$ python3 -q
>>> import numpy as np
>>> from numpy import linalg as LA
>>> np.set_printoptions(precision=2, suppress=True, linewidth=120)
>>> data = np.load("layer13.npy")
>>> data.round(2) + 0
array([[-0.64,  1.25, -0.02,  0.18, -0.01],
       [-0.38,  0.31,  0.01, -0.03,  0.  ],
       [ 0.02,  1.28, -0.01,  0.26,  0.  ],
       [-0.51, -5.53,  0.04, -0.06,  0.  ],
       [ 0.09,  0.17, -0.03, -0.17,  0.  ],
       [-0.68, -0.43,  0.02,  0.04,  0.  ],
       [ 0.14, -0.95,  0.04, -0.34,  0.  ],
       [-0.14,  0.3 ,  0.06,  0.07,  0.  ],
       [-0.7 , -0.33, -0.01,  0.09,  0.  ],
       [-0.19, -0.05,  0.  ,  0.3 ,  0.  ],
       [ 0.29,  2.51,  0.  ,  0.16,  0.  ],
       [-0.64,  2.34, -0.02, -0.14,  0.  ],
       [ 0.09,  7.44,  0.  ,  0.01,  0.  ],
       [-0.12, -4.9 , -0.02,  0.05,  0.  ],
       [ 0.62, -2.71, -0.01,  0.1 ,  0.01],
       [-0.03, -6.73, -0.01,  0.11,  0.  ],
       [-0.08, -0.48,  0.01, -0.02,  0.  ],
       [ 0.22,  0.37,  0.02,  0.06,  0.01],
       [-0.18, -4.62,  0.01, -0.08,  0.  ],
       [ 0.46,  0.84, -0.01, -0.16,  0.  ],
       [ 0.27, -4.34,  0.01,  0.12,  0.  ],
       [-0.34,  2.55, -0.01,  0.06,  0.  ],
       [ 0.11,  2.81,  0.03,  0.03,  0.  ],
       [ 0.33, -0.2 ,  0.07,  0.11,  0.  ],
       [ 0.84,  1.86,  0.  ,  0.02,  0.  ],
       [ 0.66,  4.34,  0.06,  0.07,  0.  ],
       [-0.35, -1.36,  0.03,  0.07,  0.  ],
       [-0.31, -1.83,  0.03, -0.14,  0.  ],
       [-0.13,  8.74,  0.01,  0.13,  0.  ],
       [-0.14,  3.15, -0.03, -0.12,  0.  ],
       [ 0.8 , -2.91, -0.03, -0.06,  0.  ],
       [ 0.28, -3.48,  0.  , -0.08, -0.01]])
>>> f = np.array([-2, -4, 5])
>>> np.polyval(f, data[3])
array([  6.53, -34.11,   4.83,   5.25,   4.99])
>>> np.convolve(data[3], f)
array([  1.03,  13.12,  19.48, -27.71,   0.46,  -0.33,   0.01])
>>> f, v = data[6], data[13]
>>> round(float(f @ v), 2)
4.64
>>> p = (f @ v) / (f @ f) * f
>>> LA.matrix_rank(np.outer(f, v))
np.int64(1)
>>> v - p
array([-0.76, -0.67, -0.18,  1.55,  0.02])
>>> np.round(np.outer(f, v), 2) + 0
array([[-0.02, -0.71,  0.  ,  0.01,  0.  ],
       [ 0.11,  4.67,  0.02, -0.05,  0.  ],
       [ 0.  , -0.17,  0.  ,  0.  ,  0.  ],
       [ 0.04,  1.66,  0.01, -0.02,  0.  ],
       [ 0.  ,  0.02,  0.  ,  0.  ,  0.  ]])
>>> theta = np.radians(45)
>>> r_ = np.eye(5)
>>> r_[1, 1] = r_[2, 2] = np.cos(theta)
>>> r_[1, 2], r_[2, 1] = -np.sin(theta), np.sin(theta)
>>> r_
array([[ 1.  ,  0.  ,  0.  ,  0.  ,  0.  ],
       [ 0.  ,  0.71, -0.71,  0.  ,  0.  ],
       [ 0.  ,  0.71,  0.71,  0.  ,  0.  ],
       [ 0.  ,  0.  ,  0.  ,  1.  ,  0.  ],
       [ 0.  ,  0.  ,  0.  ,  0.  ,  1.  ]])
>>> M2 = data @ r_.T
>>> np.abs(M2 - data).max(axis=0)
array([0.  , 2.57, 6.18, 0.  , 0.  ])
>>> round(LA.det(r_), 2), round(np.trace(r_), 2)
(np.float64(1.0), np.float64(4.41))
>>> LA.pinv(r_)
array([[ 1.  ,  0.  ,  0.  ,  0.  ,  0.  ],
       [ 0.  ,  0.71,  0.71,  0.  ,  0.  ],
       [ 0.  , -0.71,  0.71,  0.  ,  0.  ],
       [ 0.  ,  0.  ,  0.  ,  1.  ,  0.  ],
       [ 0.  ,  0.  ,  0.  ,  0.  ,  1.  ]])
>>> round(float(r_[:, 2] @ r_[:, 1]), 2)
-0.0
>>> np.round(r_ @ r_.T, 2) + 0
array([[1., 0., 0., 0., 0.],
       [0., 1., 0., 0., 0.],
       [0., 0., 1., 0., 0.],
       [0., 0., 0., 1., 0.],
       [0., 0., 0., 0., 1.]])
>>> LA.norm(r_, axis=0)
array([1., 1., 1., 1., 1.])
>>> cov = np.cov(data, rowvar=False)
>>> np.round(np.median(data, axis=0), 2) + 0
array([-0.05,  0.06,  0.  ,  0.04,  0.  ])
>>> np.argwhere(np.triu(np.abs(np.corrcoef(data.T)) > 0.8, 1))
array([], shape=(0, 2), dtype=int64)
>>> np.argsort(-data.std(axis=0).round(6), kind="stable")
array([1, 0, 3, 2, 4])
>>> np.corrcoef(data.T)
array([[ 1.  ,  0.03,  0.04, -0.05,  0.35],
       [ 0.03,  1.  ,  0.05,  0.12, -0.08],
       [ 0.04,  0.05,  1.  ,  0.06, -0.01],
       [-0.05,  0.12,  0.06,  1.  ,  0.17],
       [ 0.35, -0.08, -0.01,  0.17,  1.  ]])
>>> round(float(np.corrcoef(data[:, 1], data[:, 2])[0, 1]), 2)
0.05
>>> np.round(np.polyfit(data[:, 1], data[:, 2], 1), 2) + 0
array([0.  , 0.01])
